% ipython --no-banner

In [1]: import numpy as np

In [2]: np.set_printoptions(precision=2, suppress=True, linewidth=120)

In [3]: tidy = lambda a: np.round(a, 2) + 0

In [4]: J = np.array([[1.0, 0.9, 0.81, 0.73, 0.66, 0.59, 0.53, 0.48],
   ...:     [0.9, 1.0, 0.9, 0.81, 0.73, 0.66, 0.59, 0.53],
   ...:     [0.81, 0.9, 1.0, 0.9, 0.81, 0.73, 0.66, 0.59],
   ...:     [0.73, 0.81, 0.9, 1.0, 0.9, 0.81, 0.73, 0.66],
   ...:     [0.66, 0.73, 0.81, 0.9, 1.0, 0.9, 0.81, 0.73],
   ...:     [0.59, 0.66, 0.73, 0.81, 0.9, 1.0, 0.9, 0.81],
   ...:     [0.53, 0.59, 0.66, 0.73, 0.81, 0.9, 1.0, 0.9],
   ...:     [0.48, 0.53, 0.59, 0.66, 0.73, 0.81, 0.9, 1.0]])

In [5]: # equal to its transpose

In [6]: rng = np.random.default_rng(66708)

In [7]: idx = rng.permutation(8)

In [8]: out = J[:, idx] * rng.choice([-1, 1], 8)

In [9]: print(out)
[[-0.9   0.73 -0.59  0.53  0.48 -0.66 -1.   -0.81]
 [-1.    0.81 -0.66  0.59  0.53 -0.73 -0.9  -0.9 ]
 [-0.9   0.9  -0.73  0.66  0.59 -0.81 -0.81 -1.  ]
 [-0.81  1.   -0.81  0.73  0.66 -0.9  -0.73 -0.9 ]
 [-0.73  0.9  -0.9   0.81  0.73 -1.   -0.66 -0.81]
 [-0.66  0.81 -1.    0.9   0.81 -0.9  -0.59 -0.73]
 [-0.59  0.73 -0.9   1.    0.9  -0.81 -0.53 -0.66]
 [-0.53  0.66 -0.81  0.9   1.   -0.73 -0.48 -0.59]]

In [10]: U, _, vt = np.linalg.svd(J.T @ out)

In [11]: idx
Out[11]: array([1, 3, 5, 6, 7, 4, 0, 2])

In [12]: feats = np.load("w.npy")

In [13]: feats
Out[13]: 
array([[ 7,  5,  2, -1,  6, -1],
       [ 9,  6, -1, -1,  0, -1],
       [ 4, -4,  1,  0, -5, -7],
       [-6, -7,  3,  7, -7, -9],
       [ 8,  6,  7, -3, -3,  3],
       [ 6,  1, -9, -5,  8, -5],
       [ 5, -1, -3,  0, -8, -9],
       [ 0,  3, -4, -6, -1, -6],
       [ 0, -8,  4,  7, -9, -6]])

In [14]: W1 = np.array([[2, 2, 2, 2, 3, 0],
    ...:     [0, 1, 3, 1, 3, 3],
    ...:     [2, 0, 0, 1, 1, 0],
    ...:     [2, 0, 1, 3, 0, 1],
    ...:     [3, 0, 0, 2, 1, 2],
    ...:     [1, 2, 1, 2, 2, 0]])

In [15]: beta = np.array([8, 1, 8, -5, 2, -8])

In [16]: act = np.maximum(feats @ W1 + beta, 0)

In [17]: print(np.linalg.matrix_rank(act))
5

In [18]: act
Out[18]: 
array([[41, 18, 35, 23, 44, 18],
       [21, 23, 42, 13, 44,  9],
       [ 0,  0,  0,  0,  0,  0],
       [ 0,  0,  0,  0,  0,  0],
       [26, 29, 42, 15, 54,  1],
       [11,  4, 13,  0, 12,  6],
       [ 0,  0,  6,  0,  0,  0],
       [ 0,  0,  5,  0,  0,  0],
       [ 0,  0,  0,  0,  0,  0]])

In [19]: tidy((act > 0).mean(axis=0))
Out[19]: array([0.44, 0.44, 0.67, 0.33, 0.44, 0.44])

In [20]: C = np.array([[3, 0], [1, 9], [2, -2], [-2, -7], [-2, -1], [-8, -7]])

In [21]: print(act @ C)
[[ -67 -239]
 [ -16  -75]
 [   0    0]
 [   0    0]
 [  45   11]
 [  -9  -44]
 [  12  -12]
 [  10  -10]
 [   0    0]]

In [22]: print((act @ C).round(6).argmax(axis=1))
[0 0 0 0 0 0 0 0 0]

In [23]: W1 @ C
Out[23]: 
array([[  2,  -3],
       [-25, -28],
       [  2,  -8],
       [ -6, -30],
       [-13, -29],
       [ -1,   0]])

In [24]: Q, evecs = np.linalg.qr(feats[:, :5])[0], np.linalg.qr(feats[:, 5:])[0]

In [25]: sig = np.linalg.svd(Q.T @ evecs, compute_uv=False)

In [26]: (sig > 0.9).sum()
Out[26]: np.int64(0)

In [27]: tidy(np.degrees(np.arccos(sig.clip(0, 1))))
Out[27]: array([31.24])

In [28]: out = np.c_[feats[:, :1] @ np.array([[-3]]), np.array([1, 1, 2, 4, 5, 4, 1, 1, 1])]

In [29]: print(out)
[[-21   1]
 [-27   1]
 [-12   2]
 [ 18   4]
 [-24   5]
 [-18   4]
 [-15   1]
 [  0   1]
 [  0   1]]

In [30]: tidy(np.linalg.norm(out - feats @ np.linalg.lstsq(feats, out)[0], axis=0))
Out[30]: array([0.  , 4.92])

In [31]: np.linalg.matrix_rank(np.c_[feats, out])
Out[31]: np.int64(7)

In [32]: np.linalg.matrix_rank(out)
Out[32]: np.int64(2)

In [33]: tidy(np.linalg.lstsq(feats, out[:, 0])[0])
Out[33]: array([-3.,  0.,  0.,  0.,  0.,  0.])

In [34]: x = np.array([2, 4])

In [35]: y = out @ x

In [36]: tidy(np.linalg.lstsq(out, y)[0])
Out[36]: array([2., 4.])

In [37]: print(tidy(np.linalg.pinv(out) @ out))
[[1. 0.]
 [0. 1.]]

In [38]: y = y + 0.3 * rng.normal(size=9)

In [39]: tidy(y)
Out[39]: array([-37.81, -50.1 , -16.45,  52.38, -28.22, -20.07, -25.8 ,   3.72,   3.61])

In [40]: beta, *_ = np.linalg.lstsq(out, y)

In [41]: beta.round()
Out[41]: array([2., 4.])

In [42]: tidy(out.T @ (y - out @ beta))
Out[42]: array([0., 0.])

In [43]: tidy(beta)
Out[43]: array([2.01, 4.  ])

In [44]: tidy(np.linalg.norm(y - out @ beta))
Out[44]: np.float64(0.8)

In [45]: x = np.array([6, -4, -7, -1, -4, -5])

In [46]: y = feats @ x

In [47]: beta, lr = np.zeros(6), 1 / np.linalg.norm(feats, 2) ** 2

In [48]: for i in range(6):
    ...:     beta -= lr * feats.T @ (feats @ beta - y)
    ...:     if i % 1 == 0: print(i, round(np.linalg.norm(feats @ beta - y), 2))
    ...: 
0 101.14
1 56.93
2 38.55
3 31.32
4 28.17
5 26.37

In [49]: tidy(np.linalg.cond(feats))
Out[49]: np.float64(6.48)

In [50]: A = np.load("data.npy")

In [51]: A
Out[51]: 
array([[ 1,  0,  0,  0,  0,  0,  0,  0,  0,  0,  0,  0],
       [ 2,  1,  0,  0,  0,  0,  0,  0,  0,  0,  0,  0],
       [ 0,  1,  1,  0,  0,  0,  0,  0,  0,  0,  0,  0],
       [-2, -2, -1,  1,  0,  0,  0,  0,  0,  0,  0,  0],
       [-2, -1,  1, -2,  1,  0,  0,  0,  0,  0,  0,  0],
       [-2, -2,  2, -1,  0,  1,  0,  0,  0,  0,  0,  0],
       [-1,  1,  2, -1, -1, -1,  1,  0,  0,  0,  0,  0],
       [-2, -2,  1,  0, -1,  2,  1,  1,  0,  0,  0,  0],
       [-2,  2, -2,  1, -1,  0,  2,  0,  1,  0,  0,  0],
       [ 0, -2,  2,  2,  1, -2,  1,  0, -2,  1,  0,  0],
       [-2,  1, -1,  1, -1,  2,  2, -1, -2, -2,  1,  0],
       [-2, -1, -1,  2,  0,  2,  1,  1, -2, -1, -2,  1]])

In [52]: u = np.array([-2, 3])

In [53]: np.cross(A[9, :3], A[2, :3])
Out[53]: array([-4,  0,  0])

In [54]: np.polyval(u, A[9])
Out[54]: array([ 3,  7, -1, -1,  1,  7,  1,  3,  7,  1,  3,  3])

In [55]: np.linalg.matrix_rank(A - A[0, 0] * np.eye(12))
Out[55]: np.int64(10)

In [56]: u, v = A[3], A[1]

In [57]: u @ u
Out[57]: np.int64(10)

In [58]: pr = (u @ v) / (u @ u) * u

In [59]: tidy((v - pr) @ u)
Out[59]: np.float64(0.0)

In [60]: [round(float(x), 2) for x in np.linalg.svd(A, compute_uv=False)[:3]]
Out[60]: [7.65, 6.35, 4.87]

In [61]: print(tidy(np.linalg.norm(A, 2) / np.linalg.norm(A)))
0.6

In [62]: data = np.loadtxt("x.csv", delimiter=",")

In [63]: data
Out[63]: 
array([[0., 0., 0., 0., 0., 0., 0., 0.],
       [0., 0., 1., 0., 1., 0., 1., 0.],
       [0., 1., 0., 0., 1., 0., 1., 0.],
       [0., 0., 0., 0., 0., 1., 0., 1.],
       [0., 1., 1., 0., 0., 0., 0., 0.],
       [0., 0., 0., 1., 0., 0., 0., 1.],
       [0., 1., 1., 0., 0., 0., 0., 0.],
       [0., 0., 0., 1., 0., 1., 0., 0.]])

In [64]: # 3 groups of indices that never mix

In [65]: vals, evecs = np.linalg.eigh(data)

In [66]: tidy(np.abs(evecs[:, -1]))
Out[66]: array([0.  , 0.56, 0.56, 0.  , 0.44, 0.  , 0.44, 0.  ])

In [67]: np.unique(vals.round(6) + 0, return_counts=True)[1]
Out[67]: array([1, 3, 2, 1, 1])

In [68]: tidy(vals)
Out[68]: array([-1.56, -1.  , -1.  , -1.  ,  0.  ,  0.  ,  2.  ,  2.56])

In [69]: tidy(np.linalg.eigvalsh(data @ data))
Out[69]: array([0.  , 0.  , 1.  , 1.  , 1.  , 2.44, 4.  , 6.56])

In [70]: tidy(np.linalg.svd(data, compute_uv=False))
Out[70]: array([2.56, 2.  , 1.56, 1.  , 1.  , 1.  , 0.  , 0.  ])

In [71]: vals.sum(), np.trace(data)
Out[71]: (np.float64(0.0), np.float64(0.0))

In [72]: tidy(np.linalg.eigvalsh(data + -1 * np.eye(8)))
Out[72]: array([-2.56, -2.  , -2.  , -2.  , -1.  , -1.  ,  1.  ,  1.56])

In [73]: (vals > 1e-8).sum(), (vals < -1e-8).sum()
Out[73]: (np.int64(2), np.int64(4))
